% python3 -q
>>> import numpy as np
>>> import numpy.linalg as la
>>> np.set_printoptions(precision=2, suppress=True, linewidth=140)
>>> M = np.loadtxt("dump.csv", delimiter=",")
>>> M
array([[ 4.,  3.],
       [ 3., 10.]])
>>> out = np.array([[7, 8], [4, 4]])
>>> np.vstack([M, out.T]).shape
(4, 2)
>>> np.einsum("ik,kj->ij", M, out)
array([[40., 44.],
       [61., 64.]])
>>> M @ out
array([[40., 44.],
       [61., 64.]])
>>> np.einsum("ij->j", M)
array([ 7., 13.])
>>> x = np.ones(2)
>>> for _ in range(7):
...     x = M @ x
...     x /= la.norm(x)
...     print(round(x @ M @ x, 2))
... 
11.16
11.24
11.24
11.24
11.24
11.24
11.24
>>> np.round(la.eigvalsh(M)[-1], 2)
np.float64(11.24)
>>> x
array([0.38, 0.92])
>>> arr = np.array([[6, -6, 7, 7], [8, -6, 6, 2], [0, -9, 1, 6]])
>>> arr
array([[ 6, -6,  7,  7],
       [ 8, -6,  6,  2],
       [ 0, -9,  1,  6]])
>>> out = np.array([[0, 1], [-2, 0]])
>>> C = np.kron(out, arr)
>>> round(la.norm(C, 2), 2), round(la.norm(out, 2) * la.norm(arr, 2), 2)
(np.float64(37.96), np.float64(37.96))
>>> la.matrix_rank(C)
np.int64(6)
>>> C.shape
(6, 8)
>>> rng = np.random.default_rng(54342)
>>> out = arr + rng.integers(-2, 3, (3, 1)) @ rng.integers(-2, 3, (1, 4))
>>> out
array([[ 6, -6,  7,  7],
       [10, -6,  2,  4],
       [ 0, -9,  1,  6]])
>>> la.matrix_rank(out - arr, tol=1e-8)
np.int64(1)
>>> out - arr
array([[ 0,  0,  0,  0],
       [ 2,  0, -4,  2],
       [ 0,  0,  0,  0]])
>>> lab = rng.permutation(2)
>>> lab
array([0, 1])
>>> out = M[lab][:, lab]
>>> out
array([[ 4.,  3.],
       [ 3., 10.]])
>>> np.round(la.det(out), 2), round(float(la.det(M[lab])), 2)
(np.float64(31.0), 31.0)
>>> def softmax(z):
...     e = np.exp(z - z.max(axis=-1, keepdims=True))
...     return e / e.sum(axis=-1, keepdims=True)
... 
>>> np.round(softmax(arr[0]), 2) + 0
array([0.16, 0.  , 0.42, 0.42])
>>> scores = arr @ arr.T / np.sqrt(4)
>>> np.round(softmax(scores), 2) + 0
array([[1. , 0. , 0. ],
       [0.5, 0.5, 0. ],
       [0. , 0. , 1. ]])
>>> softmax(scores).round(6).argmax(axis=1)
array([0, 0, 2])
>>> softmax(scores)[0] @ arr
array([ 6., -6.,  7.,  7.])
>>> out = np.array([[-3, 0], [-3, -3], [-2, -2], [-3, 1]])
>>> np.einsum("ik,kj->ji", arr, out)
array([[-35, -24,   7],
       [ 11,   8,  31]])
>>> la.matrix_rank(np.vstack([arr, out.T]))
np.int64(4)
>>> la.matrix_rank(arr @ out)
np.int64(2)
>>> arr @ out
array([[-35,  11],
       [-24,   8],
       [  7,  31]])
>>> np.einsum("ij->j", arr)
array([ 14, -21,  14,  15])
>>> E = np.array([[1, -3, 3, -1], [1, 3, 1, 1], [-3, 1, 0, -1], [1, -3, 3, 0]])
>>> E[2] = E[3]
>>> E
array([[ 1, -3,  3, -1],
       [ 1,  3,  1,  1],
       [ 1, -3,  3,  0],
       [ 1, -3,  3,  0]])
>>> x = np.array([-1, -3, 8, -3])
>>> np.einsum("ij,j->i", E, x)
array([35, -5, 32, 32])
>>> (E @ x).argmax()
np.int64(0)
>>> E @ (2 * x)
array([ 70, -10,  64,  64])
>>> round(la.norm(E, 1), 2), round(la.norm(E, np.inf), 2)
(np.float64(12.0), np.float64(8.0))
>>> round(float(la.norm(E) ** 2 / la.norm(E, 2) ** 2), 2)
1.18
>>> np.round(la.norm(E[1], 1), 2), round(la.norm(E[1], np.inf), 2)
(np.float64(6.0), np.float64(3.0))
>>> np.round(la.norm(E, 2), 2)
np.float64(7.69)
>>> la.norm(E, axis=0)
array([2.  , 6.  , 5.29, 1.41])
>>> u = np.array([0, 2, 2])
>>> np.cross(arr[0, :3], arr[2, :3])
array([ 57,  -6, -54])
>>> np.array([np.convolve(row, u, "same") for row in arr])
array([[ 12,   0,   2,  28],
       [ 16,   4,   0,  16],
       [  0, -18, -16,  14]])
>>> np.unique(E.round(6), axis=0).shape
(3, 4)
>>> np.abs(np.diag(la.qr(E)[1])) > 1e-9
array([ True,  True, False, False])
>>> np.allclose(E[:-1].T @ la.lstsq(E[:-1].T, E[-1])[0], E[-1])
True
>>> np.round(E @ la.pinv(E) @ E, 2) + 0
array([[ 1., -3.,  3., -1.],
       [ 1.,  3.,  1.,  1.],
       [ 1., -3.,  3.,  0.],
       [ 1., -3.,  3.,  0.]])
>>> U, sigma, Vt = la.svd(E)
>>> sigma.round(2) + 0
array([7.69, 3.2 , 0.78, 0.  ])
>>> out = U[:, :3] @ np.diag(sigma[:3]) @ Vt[:3]
>>> np.round(np.abs(E - out).max(), 2)
np.float64(0.0)
>>> out.round(2) + 0
array([[ 1., -3.,  3., -1.],
       [ 1.,  3.,  1.,  1.],
       [ 1., -3.,  3.,  0.],
       [ 1., -3.,  3.,  0.]])
>>> la.matrix_rank(out)
np.int64(3)
>>> J = np.loadtxt("case0.csv", delimiter=",")
>>> J
array([[ 0.95,  0.14, -0.23, -0.14],
       [ 0.14,  0.59,  0.68,  0.41],
       [-0.23,  0.68, -0.14, -0.68],
       [-0.14,  0.41, -0.68,  0.59]])
>>> w, V = la.eigh(J)
>>> w
array([-1.,  1.,  1.,  1.])
>>> la.eigvalsh(J + 2 * np.eye(4))
array([1., 3., 3., 3.])
>>> w, V = la.eigh(J)
>>> x = np.array([4, -2, -1, 5])
>>> np.round(V * np.abs(w) @ V.T, 2) + 0
array([[1., 0., 0., 0.],
       [0., 1., 0., 0.],
       [0., 0., 1., 0.],
       [0., 0., 0., 1.]])
>>> V * np.maximum(w, 0) @ V.T
array([[ 0.98,  0.07, -0.11, -0.07],
       [ 0.07,  0.8 ,  0.34,  0.2 ],
       [-0.11,  0.34,  0.43, -0.34],
       [-0.07,  0.2 , -0.34,  0.8 ]])
>>> lab = rng.permutation(4)
>>> out = J[:, lab] * rng.choice([-1, 1], 4)
>>> out
array([[-0.95,  0.14,  0.23,  0.14],
       [-0.14, -0.41, -0.68,  0.59],
       [ 0.23,  0.68,  0.14,  0.68],
       [ 0.14, -0.59,  0.68,  0.41]])
>>> U, _, Vt = la.svd(J.T @ out)
>>> np.round(la.lstsq(J, out)[0], 2) + 0
array([[-1.,  0.,  0.,  0.],
       [ 0.,  0.,  0.,  1.],
       [ 0.,  0., -1.,  0.],
       [ 0., -1.,  0.,  0.]])
>>> np.round(U @ Vt, 2) + 0
array([[-1.,  0.,  0.,  0.],
       [ 0.,  0.,  0.,  1.],
       [ 0.,  0., -1.,  0.],
       [ 0., -1.,  0.,  0.]])
>>> out @ out
array([[ 0.96, -0.11, -0.19,  0.16],
       [ 0.11, -0.67,  0.56, -0.48],
       [-0.19, -0.56,  0.07,  0.81],
       [ 0.16,  0.48,  0.81,  0.3 ]])
>>> round(float(la.det(out)), 2)
-1.0
>>> round(np.abs(la.eigvals(out)).max(), 2)
np.float64(1.0)
>>> (out - out.T) / 2
array([[ 0.  ,  0.14,  0.  ,  0.  ],
       [-0.14,  0.  , -0.68,  0.59],
       [ 0.  ,  0.68,  0.  ,  0.  ],
       [ 0.  , -0.59,  0.  ,  0.  ]])
>>> (out + out.T) / 2
array([[-0.95,  0.  ,  0.23,  0.14],
       [ 0.  , -0.41,  0.  ,  0.  ],
       [ 0.23,  0.  ,  0.14,  0.68],
       [ 0.14,  0.  ,  0.68,  0.41]])
>>> (J + J.T) / 2
array([[ 0.95,  0.14, -0.23, -0.14],
       [ 0.14,  0.59,  0.68,  0.41],
       [-0.23,  0.68, -0.14, -0.68],
       [-0.14,  0.41, -0.68,  0.59]])
>>> np.allclose(J, J.T)
True
>>> la.matrix_power(J, 3)
array([[ 0.95,  0.14, -0.23, -0.14],
       [ 0.14,  0.59,  0.68,  0.41],
       [-0.23,  0.68, -0.14, -0.68],
       [-0.14,  0.41, -0.68,  0.59]])
>>> np.round(J @ J, 2) + 0
array([[1., 0., 0., 0.],
       [0., 1., 0., 0.],
       [0., 0., 1., 0.],
       [0., 0., 0., 1.]])
>>> round(float(np.trace(J)), 2)
2.0
>>> np.round(np.abs(la.eigvals(J)).max(), 2)
np.float64(1.0)
>>> np.sort(np.abs(la.eigvals(J)))
array([1., 1., 1., 1.])
>>> round(float(la.det(J)), 2)
-1.0
>>> t = rng.uniform(0, 2 * np.pi, 13)
>>> O, _ = la.qr(np.array([[-0.5, 0.2], [0.7, -0.5], [0.8, -0.6]]))
>>> X = 10 * np.c_[np.cos(t), np.sin(t)] @ O.T
>>> X
array([[ 9.34,  1.29,  3.34],
       [-9.93,  1.04, -0.49],
       [-8.4 ,  4.04,  3.61],
       [ 3.8 ,  5.37,  7.53],
       [ 5.08,  4.86,  7.11],
       [ 9.12,  1.64,  3.75],
       [-0.1 ,  6.19,  7.86],
       [-5.85, -4.48, -6.76],
       [ 9.09, -3.3 , -2.55],
       [ 4.78, -5.84, -6.56],
       [ 3.04,  5.61,  7.7 ],
       [-4.37, -5.16, -7.37],
       [-7.21, -3.62, -5.91]])
>>> x = np.array([1, 9, 2])
>>> np.sign((X @ x).round(6))
array([ 1., -1.,  1.,  1.,  1.,  1.,  1., -1., -1., -1.,  1., -1., -1.])
>>> la.norm(X @ x) <= la.norm(X, 2) * la.norm(x) + 1e-9
np.True_
>>> (X @ x).argmax()
np.int64(6)
>>> X @ np.eye(3)[0]
array([ 9.34, -9.93, -8.4 ,  3.8 ,  5.08,  9.12, -0.1 , -5.85,  9.09,  4.78,  3.04, -4.37, -7.21])
>>> U, sigma, Vt = la.svd(X)
>>> np.argmax(sigma[:-1] / (sigma[1:] + 1e-6)) + 1
np.int64(2)
>>> out = U[:, :2] @ np.diag(sigma[:2]) @ Vt[:2]
>>> out
array([[ 9.34,  1.29,  3.34],
       [-9.93,  1.04, -0.49],
       [-8.4 ,  4.04,  3.61],
       [ 3.8 ,  5.37,  7.53],
       [ 5.08,  4.86,  7.11],
       [ 9.12,  1.64,  3.75],
       [-0.1 ,  6.19,  7.86],
       [-5.85, -4.48, -6.76],
       [ 9.09, -3.3 , -2.55],
       [ 4.78, -5.84, -6.56],
       [ 3.04,  5.61,  7.7 ],
       [-4.37, -5.16, -7.37],
       [-7.21, -3.62, -5.91]])
>>> np.round(la.norm(X - out, 2), 2), round(float(sigma[2]), 2)
(np.float64(0.0), 0.0)
>>> round(la.norm(X - out) / la.norm(X), 2)
np.float64(0.0)
>>> la.matrix_rank(X, rtol=0.05)
np.int64(2)
>>> cen = X - X.mean(axis=0)
>>> V = la.svd(cen)[2][:2]
>>> out = cen - cen @ V.T @ V
>>> np.round(np.cov(cen @ V.T, rowvar=False), 2) + 0
array([[68.45,  0.  ],
       [ 0.  , 38.24]])
>>> np.round(out.std(axis=0), 2) + 0
array([0., 0., 0.])
>>> round(float(np.trace(la.pinv(X) @ X)), 2)
2.0
>>> np.unique(X.round(6), axis=0).shape
(13, 3)
>>> la.lstsq(X[:-1].T, X[-1])[2]
np.int32(2)
>>> np.abs(np.diag(la.qr(X)[1])) > 1e-9
array([ True,  True, False])
>>> np.allclose(X[:-1].T @ la.lstsq(X[:-1].T, X[-1])[0], X[-1])
True
>>> x = np.array([2, 2, 0, 0])
>>> [p for p in range(1, 25) if np.allclose(la.matrix_power(J, p), np.eye(4))]
[2, 4, 6, 8, 10, 12, 14, 16, 18, 20, 22, 24]
>>> np.round(J.T @ (J @ x), 2) + 0
array([2., 2., 0., 0.])
>>> A = np.loadtxt("test6.csv", delimiter=",")
>>> A
array([[-0.41,  0.52, -0.7 ],
       [ 0.92, -0.95,  0.99],
       [-1.  ,  1.  , -1.  ],
       [-1.  ,  0.94, -0.96],
       [ 1.  , -1.  ,  1.  ],
       [-0.99,  0.95, -0.99],
       [ 0.79, -0.86,  0.96],
       [ 0.9 , -0.23, -0.09],
       [ 1.  , -0.97,  0.99],
       [ 0.13, -0.2 ,  0.3 ],
       [ 0.99, -0.86,  0.9 ],
       [ 0.66,  0.45, -0.81],
       [-0.05, -0.03,  0.07],
       [ 0.87, -0.94,  0.99],
       [-0.77, -0.05,  0.41],
       [ 0.98, -0.88,  0.93],
       [-1.  ,  0.9 , -0.91],
       [-0.96,  0.95, -0.99],
       [ 1.  , -1.  ,  1.  ],
       [ 0.41, -0.02, -0.11],
       [-1.  ,  0.97, -0.99],
       [-0.85,  0.56, -0.61],
       [-0.89,  0.67, -0.74],
       [ 1.  , -0.98,  0.99],
       [ 0.61, -0.13, -0.01]])
>>> la.cond(A) > 100
np.False_
>>> O, _ = la.qr(np.array([[-0.2, 1.5, -1.4], [-0.1, 1.0, -0.6], [0.1, 0.6, 0.2]]))
>>> m1 = O[:, :3]
>>> m1
array([[-0.82, -0.28,  0.5 ],
       [-0.41, -0.33, -0.85],
       [ 0.41, -0.9 ,  0.16]])
>>> lab = rng.permutation(3)
>>> lab
array([0, 2, 1])
>>> out = m1[lab][:, lab]
>>> out
array([[-0.82,  0.5 , -0.28],
       [ 0.41,  0.16, -0.9 ],
       [-0.41, -0.85, -0.33]])
>>> np.round(np.trace(out), 2)
np.float64(-0.99)
>>> np.diag(out)
array([-0.82,  0.16, -0.33])
>>> F = np.array([[-0.4, -1.2, 0.6],
...     [0.6, -1.4, -0.2],
...     [0.2, 0.0, -0.5],
...     [0.4, -0.1, 0.3],
...     [-8.0, -16.0, 14.0],
...     [1.1, 1.9, 0.3],
...     [0.9, 0.5, 0.5],
...     [0.5, -1.7, -0.6],
...     [0.0, 0.4, 0.3],
...     [-0.2, 0.0, 1.1],
...     [0.7, -0.1, -1.3],
...     [-0.7, 1.6, -0.1],
...     [-0.4, -0.8, -1.7],
...     [-0.4, -0.2, -0.4],
...     [-0.5, 0.5, 0.8],
...     [-0.3, -0.7, 0.0],
...     [-1.9, 0.1, -0.4],
...     [1.6, -0.6, -0.3],
...     [-1.4, -0.1, -0.1]])
>>> F
array([[ -0.4,  -1.2,   0.6],
       [  0.6,  -1.4,  -0.2],
       [  0.2,   0. ,  -0.5],
       [  0.4,  -0.1,   0.3],
       [ -8. , -16. ,  14. ],
       [  1.1,   1.9,   0.3],
       [  0.9,   0.5,   0.5],
       [  0.5,  -1.7,  -0.6],
       [  0. ,   0.4,   0.3],
       [ -0.2,   0. ,   1.1],
       [  0.7,  -0.1,  -1.3],
       [ -0.7,   1.6,  -0.1],
       [ -0.4,  -0.8,  -1.7],
       [ -0.4,  -0.2,  -0.4],
       [ -0.5,   0.5,   0.8],
       [ -0.3,  -0.7,   0. ],
       [ -1.9,   0.1,  -0.4],
       [  1.6,  -0.6,  -0.3],
       [ -1.4,  -0.1,  -0.1]])
>>> cen = (F - F.mean(axis=0)) / F.std(axis=0)
>>> cen.std(axis=0)
array([1., 1., 1.])
>>> np.argwhere(np.abs(cen) > 2)
array([[4, 0],
       [4, 1],
       [4, 2]])
>>> beta = la.lstsq(np.delete(cen, 2, axis=1), cen[:, 2])[0]
>>> np.abs(beta).argmax()
np.int64(1)
>>> round(float(1 - np.var(cen[:, 2] - np.delete(cen, 2, axis=1) @ beta)), 2)
0.9
>>> out = np.c_[F[:, :2] @ np.array([[-2, -2], [0, -1]]), np.array([-2, -1, 3, 3, 1, 0, -2, 3, 0, -1, -2, -3, -1, -1, -1, -3, 2, 2, 3])]
>>> out
array([[ 0.8,  2. , -2. ],
       [-1.2,  0.2, -1. ],
       [-0.4, -0.4,  3. ],
       [-0.8, -0.7,  3. ],
       [16. , 32. ,  1. ],
       [-2.2, -4.1,  0. ],
       [-1.8, -2.3, -2. ],
       [-1. ,  0.7,  3. ],
       [ 0. , -0.4,  0. ],
       [ 0.4,  0.4, -1. ],
       [-1.4, -1.3, -2. ],
       [ 1.4, -0.2, -3. ],
       [ 0.8,  1.6, -1. ],
       [ 0.8,  1. , -1. ],
       [ 1. ,  0.5, -1. ],
       [ 0.6,  1.3, -3. ],
       [ 3.8,  3.7,  2. ],
       [-3.2, -2.6,  2. ],
       [ 2.8,  2.9,  3. ]])
>>> la.matrix_rank(np.c_[F, out])
np.int64(4)
>>> la.matrix_rank(out)
np.int64(3)
